$ python3 -q
>>> import numpy as np
>>> import numpy.linalg as la
>>> np.set_printoptions(suppress=True, linewidth=100)
>>> other = np.array([[2, 0, -3], [0, -3, 0], [2, 1, 0]])
>>> W0 = np.triu(other, 1)
>>> W0
array([[ 0,  0, -3],
       [ 0,  0,  0],
       [ 0,  0,  0]])
>>> W0 @ W0.T
array([[9, 0, 0],
       [0, 0, 0],
       [0, 0, 0]])
>>> np.round(la.pinv(W0), 2)
array([[ 0.  ,  0.  ,  0.  ],
       [ 0.  ,  0.  ,  0.  ],
       [-0.33,  0.  ,  0.  ]])
>>> np.round(la.svd(W0, compute_uv=False), 2)
array([3., 0., 0.])
>>> rng = np.random.default_rng(47)
>>> idx = rng.permutation(3)
>>> idx
array([0, 1, 2])
>>> other = W0[idx][:, idx]
>>> np.trace(other)
np.int64(0)
>>> other
array([[ 0,  0, -3],
       [ 0,  0,  0],
       [ 0,  0,  0]])
>>> X = np.load("m.npy")
>>> X
array([[ 8,  4,  5, 18,  6,  5,  1],
       [ 8,  5,  1, 24,  8,  5,  7],
       [ 1,  8,  8, 27,  9,  3,  9],
       [ 7,  2,  9, 21,  7,  0,  2],
       [ 0,  3,  5,  3,  1,  9,  9]])
>>> x0 = np.array([0, 2, 0, 1, 0, -2, 1])
>>> h1 = np.maximum(X @ x0, 0)
>>> X.T @ h1
array([ 619,  645,  727, 2859,  953,  378,  702])
>>> def softmax(z):
...     e = np.exp(z - z.max(axis=-1, keepdims=True))
...     return e / e.sum(axis=-1, keepdims=True)
... 
>>> np.round(softmax(10 * X[3]), 2) + 0
array([0., 0., 0., 1., 0., 0., 0.])
>>> np.round(softmax(X[3]), 2) + 0
array([0., 0., 0., 1., 0., 0., 0.])
>>> S = X @ X.T / np.sqrt(7)
>>> np.round(softmax(S), 2) + 0
array([[0., 0., 1., 0., 0.],
       [0., 0., 1., 0., 0.],
       [0., 0., 1., 0., 0.],
       [0., 0., 1., 0., 0.],
       [0., 0., 1., 0., 0.]])
>>> np.round(softmax(S + np.triu(np.full(S.shape, -np.inf), 1)), 2) + 0
array([[1., 0., 0., 0., 0.],
       [0., 1., 0., 0., 0.],
       [0., 0., 1., 0., 0.],
       [0., 0., 1., 0., 0.],
       [0., 0., 1., 0., 0.]])
>>> other = np.array([[-2, -5], [3, -4], [-3, 2]])
>>> la.matrix_rank(np.vstack([W0, other.T]))
np.int64(3)
>>> np.einsum("ij->j", W0)
array([ 0,  0, -3])
>>> la.matrix_rank(W0 @ other)
np.int64(1)
>>> other.T @ W0.T
array([[ 9,  0,  0],
       [-6,  0,  0]])
>>> np.vstack([W0, other.T]).shape
(5, 3)
>>> np.einsum("ij,ij->i", W0, W0)
array([9, 0, 0])
>>> other @ W0
Traceback (most recent call last):
  File "<python-input-33>", line 1, in <module>
    other @ W0
    ~~~~~~^~~~
ValueError: matmul: Input operand 1 has a mismatch in its core dimension 0, with gufunc signature (n?,k),(k,m?)->(n?,m?) (size 3 is different from 2)
>>> W1 = np.array([[0, 0, 1, -1],
...     [2, -2, 1, -2],
...     [-2, -2, 1, 2],
...     [0, -1, 1, 0],
...     [1, 0, 1, 0],
...     [1, 2, 1, 1],
...     [1, -2, 0, -1]])
>>> c = np.array([2, 2, 0, 1])
>>> act = np.maximum(X @ W1 + c, 0)
>>> (act > 0).astype(int)
array([[1, 0, 1, 0],
       [1, 0, 1, 0],
       [1, 0, 1, 0],
       [0, 0, 1, 1],
       [1, 0, 1, 1]])
>>> (act > 0).mean(axis=0)
array([0.8, 0. , 1. , 0.4])
>>> W2 = np.array([[1, 0, -1], [0, 2, -1], [0, -1, -1], [-1, 0, 1]])
>>> act @ W2
array([[ 12, -46, -58],
       [ 30, -51, -81],
       [ 23, -56, -79],
       [ -6, -46, -40],
       [ 12, -21, -33]])
>>> other = np.array([[2, -2, 2],
...     [3, 0, -2],
...     [-1, -3, -1],
...     [0, 0, 1],
...     [1, -2, 0],
...     [1, 2, -1],
...     [2, 3, 0]])
>>> np.einsum("ij,ij->i", X, X)
array([ 491,  804, 1029,  628,  206])
>>> la.matrix_rank(np.vstack([X, other.T]))
np.int64(7)
>>> la.matrix_rank(X @ other)
np.int64(3)
>>> np.einsum("ij->j", X)
array([24, 22, 28, 93, 31, 22, 28])
>>> np.einsum("ik,kj->ji", X, other)
array([[ 36,  57,  48,  22,  32],
       [-30,  -4, -11, -49,  28],
       [ 16,  24,   2,  22, -17]])
>>> other @ X
Traceback (most recent call last):
  File "<python-input-47>", line 1, in <module>
    other @ X
    ~~~~~~^~~
ValueError: matmul: Input operand 1 has a mismatch in its core dimension 0, with gufunc signature (n?,k),(k,m?)->(n?,m?) (size 5 is different from 3)
>>> X @ other
array([[ 36, -30,  16],
       [ 57,  -4,  24],
       [ 48, -11,   2],
       [ 22, -49,  22],
       [ 32,  28, -17]])
